% ipython --no-banner

In [1]: import numpy as np

In [2]: np.set_printoptions(precision=2, suppress=True, linewidth=100)

In [3]: def rnd(a):
   ...:     return np.round(a, 2) + 0
   ...: 

In [4]: data = np.loadtxt("block9.csv", delimiter=",")

In [5]: rnd(data)
Out[5]: 
array([[-0.22, -0.32,  0.81,  0.  , -0.43],
       [-0.18, -0.61,  0.02,  0.5 ,  0.59],
       [-0.09, -0.15, -0.44,  0.58, -0.66],
       [ 0.89, -0.44,  0.01, -0.1 , -0.11],
       [-0.35, -0.56, -0.38, -0.64, -0.13]])

In [6]: # columns are unit length and at right angles

In [7]: q = data.astype(float).copy()

In [8]: for j in range(5):
   ...:     q[:, j] -= q[:, :j] @ (q[:, :j].T @ q[:, j])
   ...:     q[:, j] /= np.linalg.norm(q[:, j])
   ...: 

In [9]: rnd(q)
Out[9]: 
array([[-0.22, -0.32,  0.81,  0.  , -0.43],
       [-0.18, -0.61,  0.02,  0.5 ,  0.59],
       [-0.09, -0.15, -0.44,  0.58, -0.66],
       [ 0.89, -0.44,  0.01, -0.1 , -0.11],
       [-0.35, -0.56, -0.38, -0.64, -0.13]])

In [10]: rnd(q.T @ q)
Out[10]: 
array([[1., 0., 0., 0., 0.],
       [0., 1., 0., 0., 0.],
       [0., 0., 1., 0., 0.],
       [0., 0., 0., 1., 0.],
       [0., 0., 0., 0., 1.]])

In [11]: mat = np.loadtxt("m.csv", delimiter=",")

In [12]: rnd(mat)
Out[12]: 
array([[0.33, 0.  , 0.  , 0.33, 0.33],
       [0.  , 0.5 , 0.5 , 0.  , 0.  ],
       [0.  , 0.  , 0.5 , 0.25, 0.25],
       [0.  , 0.  , 0.  , 1.  , 0.  ],
       [0.  , 0.  , 0.  , 0.  , 1.  ]])

In [13]: # rows sum to 1

In [14]: q, vecs = np.linalg.qr(mat[:, :2])[0], np.linalg.qr(mat[:, 2:])[0]

In [15]: sig = np.linalg.svd(q.T @ vecs, compute_uv=False)

In [16]: rnd(np.degrees(np.arccos(sig.clip(0, 1))))
Out[16]: array([42.94, 66.31])

In [17]: rnd(sig)
Out[17]: array([0.73, 0.4 ])

In [18]: np.linalg.matrix_rank(mat - mat[0, 0] * np.eye(5))
Out[18]: np.int64(4)

In [19]: [int(np.linalg.matrix_rank(np.linalg.matrix_power(mat, p))) for p in range(1, 6)]
Out[19]: [5, 5, 5, 5, 5]

In [20]: rnd(mat @ mat)
Out[20]: 
array([[0.11, 0.  , 0.  , 0.44, 0.44],
       [0.  , 0.25, 0.5 , 0.12, 0.12],
       [0.  , 0.  , 0.25, 0.38, 0.38],
       [0.  , 0.  , 0.  , 1.  , 0.  ],
       [0.  , 0.  , 0.  , 0.  , 1.  ]])

In [21]: rng = np.random.default_rng(8530)

In [22]: z = rng.permutation(5)

In [23]: z
Out[23]: array([3, 0, 1, 4, 2])

In [24]: A2 = data[z][:, z]

In [25]: np.allclose(A2, data)
Out[25]: False

In [26]: rnd(A2)
Out[26]: 
array([[-0.1 ,  0.89, -0.44, -0.11,  0.01],
       [ 0.  , -0.22, -0.32, -0.43,  0.81],
       [ 0.5 , -0.18, -0.61,  0.59,  0.02],
       [-0.64, -0.35, -0.56, -0.13, -0.38],
       [ 0.58, -0.09, -0.15, -0.66, -0.44]])

In [27]: rnd(np.linalg.det(A2)), rnd(np.linalg.det(data[z]))
Out[27]: (np.float64(1.0), np.float64(1.0))

In [28]: rnd(np.diag(A2))
Out[28]: array([-0.1 , -0.22, -0.61, -0.13, -0.44])

In [29]: x0 = np.array([0, 2, 0, 1, 2])

In [30]: target = mat @ x0

In [31]: b, lr = np.zeros(5), 1 / np.linalg.norm(mat, 2) ** 2

In [32]: for i in range(6):
    ...:     b -= lr * mat.T @ (mat @ b - target)
    ...:     if i % 2 == 0: print(i, round(np.linalg.norm(mat @ b - target), 2))
    ...: 
0 0.62
2 0.46
4 0.39

In [33]: rnd(b)
Out[33]: array([0.21, 0.95, 0.66, 0.92, 1.92])

In [34]: x0 = np.array([1, 0, 2, 3, 2])

In [35]: target = data @ x0

In [36]: b, lr = np.zeros(5), 1 / np.linalg.norm(data, 2) ** 2

In [37]: for i in range(30):
    ...:     b -= lr * data.T @ (data @ b - target)
    ...:     if i % 5 == 0: print(i, round(np.linalg.norm(data @ b - target), 2))
    ...: 
0 0.0
5 0.0
10 0.0
15 0.0
20 0.0
25 0.0

In [38]: rnd(b)
Out[38]: array([1., 0., 2., 3., 2.])

In [39]: arr = np.loadtxt("arr.csv", delimiter=",")

In [40]: rnd(arr)
Out[40]: 
array([[ 0.97,  0.1 ,  0.16, -0.16, -0.03,  0.03],
       [ 0.1 ,  0.71, -0.48,  0.48,  0.1 , -0.1 ],
       [ 0.16, -0.48,  0.19,  0.81,  0.16, -0.16],
       [-0.16,  0.48,  0.81,  0.19, -0.16,  0.16],
       [-0.03,  0.1 ,  0.16, -0.16,  0.97,  0.03],
       [ 0.03, -0.1 , -0.16,  0.16,  0.03,  0.97]])

In [41]: # equal to its transpose

In [42]: A2 = np.array([[3, -1], [-1, 3], [3, -3], [-3, -2], [-2, -1], [-3, 0]])

In [43]: np.linalg.matrix_rank(np.vstack([arr, A2.T]))
Out[43]: np.int64(6)

In [44]: np.linalg.matrix_rank(arr @ A2)
Out[44]: np.int64(2)

In [45]: A2 @ arr
ValueError: matmul: Input operand 1 has a mismatch in its core dimension 0, with gufunc signature (n?,k),(k,m?)->(n?,m?) (size 6 is different from 2)


In [46]: rnd(arr @ A2)
Out[46]: 
array([[ 3.74, -0.81],
       [-3.23,  2.42],
       [-0.71, -3.97],
       [ 0.71, -1.03],
       [-1.26, -0.81],
       [-3.74, -0.19]])

In [47]: np.einsum("ij,ij->", arr, A2)
ValueError: operands could not be broadcast together with remapped shapes [original->remapped]: (6,6)->(6,6) (6,2)->(6,2) 


In [48]: rnd(np.linalg.svd(arr, compute_uv=False))
Out[48]: array([1., 1., 1., 1., 1., 1.])

In [49]: rnd(arr[:, 0] @ arr[:, 1])
Out[49]: np.float64(0.0)

In [50]: rnd(np.linalg.norm(arr, axis=0))
Out[50]: array([1., 1., 1., 1., 1., 1.])

In [51]: rnd(np.linalg.pinv(arr))
Out[51]: 
array([[ 0.97,  0.1 ,  0.16, -0.16, -0.03,  0.03],
       [ 0.1 ,  0.71, -0.48,  0.48,  0.1 , -0.1 ],
       [ 0.16, -0.48,  0.19,  0.81,  0.16, -0.16],
       [-0.16,  0.48,  0.81,  0.19, -0.16,  0.16],
       [-0.03,  0.1 ,  0.16, -0.16,  0.97,  0.03],
       [ 0.03, -0.1 , -0.16,  0.16,  0.03,  0.97]])

In [52]: rnd(arr.T @ arr)
Out[52]: 
array([[1., 0., 0., 0., 0., 0.],
       [0., 1., 0., 0., 0., 0.],
       [0., 0., 1., 0., 0., 0.],
       [0., 0., 0., 1., 0., 0.],
       [0., 0., 0., 0., 1., 0.],
       [0., 0., 0., 0., 0., 1.]])
